$ python3 -q
>>> import numpy as np
>>> np.set_printoptions(suppress=True, linewidth=100)
>>> F = np.load("out7.npy")
>>> F
array([[  2,  -2,  -1,  -1,   1],
       [ -1,  -4,   1,  -3,   0],
       [ -3,  -3,   4,  -5,   0],
       [ -1,  -5,   5,  -2,  -1],
       [  0,  -7,   3,   0,  -3],
       [  0,  -4,   1,  -1,  -6],
       [ -2,  -1,   3,   2,  -5],
       [  0,   1,   0,   3,  -8],
       [  2,   3,   2,   1, -11],
       [  0,   1,   1,   2,  -8],
       [  1,   0,   3,   3,  -6],
       [ -2,  -3,   1,   0,  -7],
       [  1,   0,   3,   3,  -6],
       [ -1,   2,   2,   5,  -5],
       [ -4,   2,   5,   5,  -7],
       [ -6,   0,   2,   2, -10],
       [ -6,   1,   0,   2, -12],
       [ -3,   1,   2,   0, -14],
       [ -5,   1,   3,  -2, -15],
       [ -6,   0,   5,   1, -13],
       [ -6,   3,   6,   3, -10],
       [ -5,   3,   7,   0,  -7],
       [ -2,   6,   5,   1,  -5],
       [  0,   7,   7,  -2,  -6],
       [ -3,   6,  10,  -2,  -7],
       [ -1,   6,  11,  -2,  -7],
       [ -4,   3,  11,  -4,  -8],
       [ -7,   2,  10,  -1,  -5],
       [ -5,   1,  11,  -3,  -4],
       [ -7,   3,  14,  -3,  -4]])
>>> d = np.linalg.norm(F[:, None] - F[None], axis=-1)
>>> np.unravel_index(d.round(6).argmax(), d.shape)
(np.int64(0), np.int64(29))
>>> d[:5, :5].round(1)
array([[0. , 4.7, 8.2, 7.7, 7.9],
       [4.7, 0. , 4.2, 4.4, 5.7],
       [8.2, 4.2, 0. , 4.4, 7.7],
       [7.7, 4.4, 4.4, 0. , 4.1],
       [7.9, 5.7, 7.7, 4.1, 0. ]])
>>> np.linalg.matrix_rank(d ** 2)
np.int64(7)
>>> d[25].round(6).argsort(kind="stable")[:4]
array([25, 24, 23, 26])
>>> z = F[:, 0] > np.median(F[:, 0])
>>> u = F[z].mean(axis=0) - F[~z].mean(axis=0)
>>> ((F - F.mean(axis=0)) @ u > 0).astype(int)
array([1, 1, 1, 1, 1, 1, 1, 1, 1, 1, 1, 1, 1, 1, 0, 0, 0, 0, 0, 0, 0, 0, 0, 0, 0, 0, 0, 0, 0, 0])
>>> np.argsort(-np.abs(u).round(6), kind="stable")
array([0, 2, 4, 1, 3])
>>> u.round(1)
array([ 4.6, -1.6, -2.9,  0.7,  2.7])
>>> z.astype(int)
array([1, 1, 0, 1, 1, 1, 0, 1, 1, 1, 1, 0, 1, 1, 0, 0, 0, 0, 0, 0, 0, 0, 0, 1, 0, 1, 0, 0, 0, 0])
>>> W0 = np.loadtxt("a.csv", delimiter=",")
>>> W0
array([[ 2.,  3.,  2.,  0., -4.,  0.],
       [ 0.,  2.,  3.,  2.,  0., -4.],
       [-4.,  0.,  2.,  3.,  2.,  0.],
       [ 0., -4.,  0.,  2.,  3.,  2.],
       [ 2.,  0., -4.,  0.,  2.,  3.],
       [ 3.,  2.,  0., -4.,  0.,  2.]])
>>> G = W0.T @ W0
>>> np.round(np.linalg.eigvalsh(G)[::-1], 1)
array([81., 81.,  9.,  9.,  9.,  9.])
>>> np.round(np.linalg.svd(W0, compute_uv=False) ** 2, 1)
array([81., 81.,  9.,  9.,  9.,  9.])
>>> round(float(np.linalg.norm(W0[3], 1)), 1), np.round(np.linalg.norm(W0[3], np.inf), 1)
(11.0, np.float64(4.0))
>>> round(float(np.linalg.norm(W0[3] - W0[1])), 1)
9.5
>>> W0[3] @ W0[1]
np.float64(-12.0)
>>> np.round(np.linalg.norm(W0, axis=0), 1)
array([5.7, 5.7, 5.7, 5.7, 5.7, 5.7])
>>> J = np.array([[3.1, 1.0, 1.0, 1.0],
...     [3.0, 2.1, 0.0, 0.0],
...     [3.0, 2.0, 0.1, 3.0],
...     [3.0, 1.0, 1.0, 1.1]])
>>> J
array([[3.1, 1. , 1. , 1. ],
       [3. , 2.1, 0. , 0. ],
       [3. , 2. , 0.1, 3. ],
       [3. , 1. , 1. , 1.1]])
>>> vec = np.array([2, 0, 2, 1])
>>> rhs = J @ vec
>>> coef, lr = np.zeros(4), 1 / np.linalg.norm(J, 2) ** 2
>>> for i in range(150):
...     coef -= lr * J.T @ (J @ coef - rhs)
...     if i % 50 == 0: print(i, round(np.linalg.norm(J @ coef - rhs), 1))
... 
0 2.5
50 0.4
100 0.1
>>> round(np.linalg.cond(J), 1)
np.float64(250.5)
>>> np.round(np.sort(np.abs(np.linalg.eigvals(J))), 1)
array([0.1, 0.9, 1.1, 6.1])
>>> (J + J.T) / 2
array([[3.1, 2. , 2. , 2. ],
       [2. , 2.1, 1. , 0.5],
       [2. , 1. , 0.1, 2. ],
       [2. , 0.5, 2. , 1.1]])
>>> np.round(np.linalg.matrix_power(J, 4), 1)
array([[711.5, 316.1, 158.2, 238.2],
       [535.5, 238.6, 118.4, 176. ],
       [890.7, 395.4, 198.4, 295.6],
       [711.5, 316.1, 158.2, 238.2]])
>>> np.round(J @ J, 1)
array([[18.6,  8.2,  4.2,  7.2],
       [15.6,  7.4,  3. ,  3. ],
       [24.6, 10.4,  6. ,  6.6],
       [18.6,  8.2,  4.2,  7.2]])
>>> (J - J.T) / 2
array([[ 0. , -1. , -1. , -1. ],
       [ 1. ,  0. , -1. , -0.5],
       [ 1. ,  1. ,  0. ,  1. ],
       [ 1. ,  0.5, -1. ,  0. ]])
>>> ev, vecs = np.linalg.eig(J)
>>> round(np.prod(ev), 1)
np.float64(-0.6)
>>> ev.round(1)
array([ 6.1,  1.1,  0.1, -0.9])
>>> u = np.array([4, 0, 0, 2, 5])
>>> m1 = 4 * np.eye(5) + np.outer(u, u)
>>> m1
array([[20.,  0.,  0.,  8., 20.],
       [ 0.,  4.,  0.,  0.,  0.],
       [ 0.,  0.,  4.,  0.,  0.],
       [ 8.,  0.,  0.,  8., 10.],
       [20.,  0.,  0., 10., 29.]])
>>> # 3 groups of indices that never mix
>>> U, sig, Vt = np.linalg.svd(m1)
>>> sig.round(1)
array([49.,  4.,  4.,  4.,  4.])
>>> B = U[:, :1] @ np.diag(sig[:1]) @ Vt[:1]
>>> np.round(np.linalg.norm(m1 - B) / np.linalg.norm(m1), 1)
np.float64(0.2)
>>> np.linalg.matrix_rank(B)
np.int64(1)
>>> np.abs(m1 - B).max()
np.float64(4.0)
>>> G = np.cov(F, rowvar=False)
>>> G.round(1)
array([[ 7.6, -2.1, -5.3,  1. ,  3.8],
       [-2.1, 11.4,  6.9,  0.6, -5. ],
       [-5.3,  6.9, 15.5, -4.8,  1.2],
       [ 1. ,  0.6, -4.8,  6.8, -3.4],
       [ 3.8, -5. ,  1.2, -3.4, 15.8]])
>>> G.shape
(5, 5)
>>> np.argwhere(np.triu(np.abs(np.corrcoef(F.T)) > 0.8, 1))
array([], shape=(0, 2), dtype=int64)
>>> np.round(np.polyfit(F[:, 0], F[:, 3], 1), 1)
array([0.1, 0.4])
>>> np.round(np.corrcoef(F.T), 1)
array([[ 1. , -0.2, -0.5,  0.1,  0.3],
       [-0.2,  1. ,  0.5,  0.1, -0.4],
       [-0.5,  0.5,  1. , -0.5,  0.1],
       [ 0.1,  0.1, -0.5,  1. , -0.3],
       [ 0.3, -0.4,  0.1, -0.3,  1. ]])
>>> np.round(np.linalg.eigvalsh(G)[::-1], 1)
array([24.3, 19.2,  7.6,  4. ,  1.9])
>>> round(float(np.corrcoef(F[:, 0], F[:, 3])[0, 1]), 1)
0.1
>>> hat = np.triu(np.array([[1, -1, -1, -1, -1],
...     [-2, -1, -2, 2, -1],
...     [2, 0, -2, 0, -2],
...     [-1, 1, -1, 2, -1],
...     [-2, 2, 2, -1, 1]]), 1) + np.eye(5)
>>> B = hat @ G @ np.linalg.inv(hat)
>>> np.linalg.matrix_rank(B)
np.int64(5)
>>> round(float(np.trace(B)), 1), round(float(np.trace(G)), 1)
(57.1, 57.1)
>>> np.round(np.poly(B), 1)
array([     1. ,    -57.1,   1109.7,  -8686.5,  27182.5, -27120.5])
>>> np.round(hat @ G - G @ hat, 1)
array([[  2.6,  -6.4, -15.5,  12.5, -12.8],
       [  8.8,  -9.7, -21. ,   1.5,  -1.2],
       [ -7.6,   4.6,   6.1, -12.4,  -3.8],
       [ -3.8,   6. ,   1. ,   3.1, -17. ],
       [  0. ,   3.8,  -6.2,  13.8,  -2.1]])
>>> ev, vecs = np.linalg.eigh(m1)
>>> vec = np.array([-8, -5, 4, 4, 6])
>>> np.round(np.linalg.eigvalsh(m1[1:, 1:]), 1)
array([ 4.,  4.,  4., 33.])
>>> (np.sign(vecs[:, -1].round(6)) == np.sign(vecs[0, -1].round(6))).astype(int)
array([1, 0, 0, 1, 1])
>>> vec @ m1 @ vec
np.float64(664.0)
>>> np.round(vecs * np.abs(ev) @ vecs.T, 1) + 0
array([[20.,  0.,  0.,  8., 20.],
       [ 0.,  4.,  0.,  0.,  0.],
       [ 0.,  0.,  4.,  0.,  0.],
       [ 8.,  0.,  0.,  8., 10.],
       [20.,  0.,  0., 10., 29.]])
>>> X = np.array([[-1, -2, -3, 3, 3, 3],
...     [-3, -1, 1, 1, -3, 0],
...     [0, -2, 0, 1, -1, -3],
...     [-1, -2, -3, 3, 3, 3],
...     [0, 0, 3, -1, 1, -3]])
>>> U, sig, Vt = np.linalg.svd(X)
>>> vecs = Vt[:(sig > 1e-8).sum()]
>>> rng = np.random.default_rng(5)
>>> vec = X[3] + 2 * X[4] + rng.integers(2) * np.eye(6)[2]
>>> vec
array([-1., -2.,  4.,  1.,  5., -3.])
>>> np.allclose(vecs.T @ vecs @ vec, vec)
False
>>> np.round(vecs.T @ vecs, 1) + 0
array([[ 0.7,  0.1, -0.3, -0.2,  0.1, -0.2],
       [ 0.1,  0.5,  0.1, -0.4,  0. ,  0.3],
       [-0.3,  0.1,  0.7, -0.2,  0.1, -0.2],
       [-0.2, -0.4, -0.2,  0.4,  0.1,  0. ],
       [ 0.1,  0. ,  0.1,  0.1,  1. ,  0.1],
       [-0.2,  0.3, -0.2,  0. ,  0.1,  0.8]])
>>> np.round(np.diag(vecs.T @ vecs), 1)
array([0.7, 0.5, 0.7, 0.4, 1. , 0.8])
>>> B = np.array([[0, 2, 7, 8, 1, 8],
...     [3, 6, 2, 8, 9, 8],
...     [7, 4, 9, 1, 5, 6],
...     [2, 2, 8, 5, 5, 6],
...     [9, 8, 8, 8, 6, 2],
...     [2, 1, 5, 9, 5, 2]])
>>> mat = np.triu(B)
>>> mat
array([[0, 2, 7, 8, 1, 8],
       [0, 6, 2, 8, 9, 8],
       [0, 0, 9, 1, 5, 6],
       [0, 0, 0, 5, 5, 6],
       [0, 0, 0, 0, 6, 2],
       [0, 0, 0, 0, 0, 2]])
>>> r = np.linalg.matrix_rank(mat)
>>> r
np.int64(5)
>>> null = np.linalg.svd(mat)[2][r:].T
>>> [int(np.linalg.matrix_rank(mat[:, :j + 1])) for j in range(6)]
[0, 1, 2, 3, 4, 5]
>>> np.allclose(mat @ null, 0)
True
>>> null.shape
(6, 1)
>>> null @ null.T
array([[1., 0., 0., 0., 0., 0.],
       [0., 0., 0., 0., 0., 0.],
       [0., 0., 0., 0., 0., 0.],
       [0., 0., 0., 0., 0., 0.],
       [0., 0., 0., 0., 0., 0.],
       [0., 0., 0., 0., 0., 0.]])
